>>> import numpy as np
>>> import numpy.linalg as la
>>> np.set_printoptions(suppress=True, linewidth=120)
>>> X = np.array([[4, -9, -5, 2, -2, -8, 8, -4],
...     [-4, -6, -9, -1, 3, -6, 3, 4],
...     [-5, 9, 0, -2, 8, 0, 1, -5],
...     [8, 6, 6, 5, 4, -1, -6, -9],
...     [-5, -9, 4, -3, -4, -3, 7, 9],
...     [5, -3, -8, -1, -1, -7, -2, -6],
...     [-5, 5, -2, -5, 3, 4, -3, 3],
...     [9, -1, 6, 1, 5, -7, 5, -3]])
>>> other = X / np.sqrt((X ** 2).mean(axis=1, keepdims=True))
>>> la.matrix_rank(X - X.mean(axis=1, keepdims=True))
np.int64(7)
>>> blk = np.stack([X, 2 * X, X[::-1]])
>>> np.round(la.norm(blk, axis=(1, 2)), 2)
array([42.39, 84.78, 42.39])
>>> np.einsum("bij,cij->bc", blk, blk)
array([[1797, 3594, -270],
       [3594, 7188, -540],
       [-270, -540, 1797]])
>>> f = np.array([7, 4])
>>> print(np.correlate(X[2], X[0], "full"))
[ 20 -76 112 -54 -76 123 -64 -93  14  16 -68  17  16  49 -20]
>>> np.polyval(f, X[2])
array([-31,  67,   4, -10,  60,   4,  11, -31])
>>> np.array([np.convolve(row, f, "same") for row in X])
array([[ 28, -47, -71,  -6,  -6, -64,  24,   4],
       [-28, -58, -87, -43,  17, -30,  -3,  40],
       [-35,  43,  36, -14,  48,  32,   7, -31],
       [ 56,  74,  66,  59,  48,   9, -46, -87],
       [-35, -83,  -8,  -5, -40, -37,  37,  91],
       [ 35,  -1, -68, -39, -11, -53, -42, -50],
       [-35,  15,   6, -43,   1,  40,  -5,   9],
       [ 63,  29,  38,  31,  39, -29,   7,  -1]])
>>> other = X ** -1
Traceback (most recent call last):
  File "<python-input-13>", line 1, in <module>
    other = X ** -1
            ~~^^~~~
ValueError: Integers to negative integer powers are not allowed.
>>> other = la.inv(X)
>>> np.round(la.slogdet(X)[0], 2)
np.float64(1.0)
>>> np.round(la.inv(other), 2) + 0
array([[ 4., -9., -5.,  2., -2., -8.,  8., -4.],
       [-4., -6., -9., -1.,  3., -6.,  3.,  4.],
       [-5.,  9.,  0., -2.,  8.,  0.,  1., -5.],
       [ 8.,  6.,  6.,  5.,  4., -1., -6., -9.],
       [-5., -9.,  4., -3., -4., -3.,  7.,  9.],
       [ 5., -3., -8., -1., -1., -7., -2., -6.],
       [-5.,  5., -2., -5.,  3.,  4., -3.,  3.],
       [ 9., -1.,  6.,  1.,  5., -7.,  5., -3.]])
>>> np.allclose(other, X.T)
False
